% python3 -q
>>> import numpy as np
>>> np.set_printoptions(precision=2, suppress=True, linewidth=200, floatmode="fixed")
>>> W0 = np.load("layer1.npy")
>>> W0
array([[ 1.60,  0.16, -0.62, -0.54],
       [ 0.16, -0.37, -0.92,  0.38],
       [-0.62, -0.92,  0.38, -0.45],
       [-0.54,  0.38, -0.45, -0.62]])
>>> # symmetric
>>> O, r_ = np.linalg.qr(W0)
>>> O @ r_
array([[ 1.60,  0.16, -0.62, -0.54],
       [ 0.16, -0.37, -0.92,  0.38],
       [-0.62, -0.92,  0.38, -0.45],
       [-0.54,  0.38, -0.45, -0.62]])
>>> O.shape, r_.shape
((4, 4), (4, 4))
>>> round(float(abs(r_[0, 0])), 2), round(np.linalg.norm(W0[:, 0]), 2)
(1.81, np.float64(1.81))
>>> np.abs(np.diag(r_))
array([1.81, 1.03, 1.09, 1.01])
>>> Y = W0 / np.sqrt((W0 ** 2).mean(axis=1, keepdims=True))
>>> np.linalg.matrix_rank(Y) == np.linalg.matrix_rank(W0)
np.True_
>>> print(np.linalg.matrix_rank(W0 - W0.mean(axis=1, keepdims=True)))
3
>>> Y[0]
array([ 1.77,  0.18, -0.69, -0.60])
>>> round(np.linalg.eigvalsh(W0).min(), 2)
np.float64(-1.01)
>>> rng = np.random.default_rng(157)
>>> A = np.eye(4, dtype=int)[rng.permutation(4)] * np.array([1, 3, 5, 3])
>>> A
array([[1, 0, 0, 0],
       [0, 3, 0, 0],
       [0, 0, 5, 0],
       [0, 0, 0, 3]])
>>> lab = rng.permutation(4)
>>> Y = A[:, lab] * rng.choice([-1, 1], 4)
>>> Y
array([[ 0,  0, -1,  0],
       [ 0, -3,  0,  0],
       [ 0,  0,  0, -5],
       [-3,  0,  0,  0]])
>>> U, _, vt = np.linalg.svd(A.T @ Y)
>>> U @ vt
array([[ 0.00,  0.00, -1.00,  0.00],
       [ 0.00, -1.00,  0.00,  0.00],
       [ 0.00,  0.00,  0.00, -1.00],
       [-1.00,  0.00,  0.00,  0.00]])
>>> E = np.load("arr.npy")
>>> E
array([[3, 3, 3],
       [3, 6, 6],
       [3, 6, 9]])
>>> # equal to its transpose
>>> Y = E[0, 0] * E[1:] - np.outer(E[1:, 0], E[0])
>>> Y
array([[ 0,  9,  9],
       [ 0,  9, 18]])
>>> E[:, 0] / E[0, 0]
array([1.00, 1.00, 1.00])
>>> vec = np.array([-3, 3, 3])
>>> target = E @ vec
>>> print(target)
[ 9 27 36]
>>> np.linalg.solve(E, -2 * target)
array([ 6.00, -6.00, -6.00])
>>> np.linalg.solve(E, target + E[:, 1])
array([-3.00,  4.00,  3.00])
>>> np.linalg.solve(E.T, E[2])
array([0.00, 0.00, 1.00])
>>> P = np.triu(np.array([[-3, 8, 3], [-1, -5, -6], [1, -6, 9]]), 1) + np.eye(3)
>>> Y = P @ E @ np.linalg.inv(P)
>>> print(round(float(np.linalg.det(Y)), 2))
27.0
>>> Y
array([[   36.00,  -219.00, -1344.00],
       [  -15.00,    90.00,   537.00],
       [    3.00,   -18.00,  -108.00]])
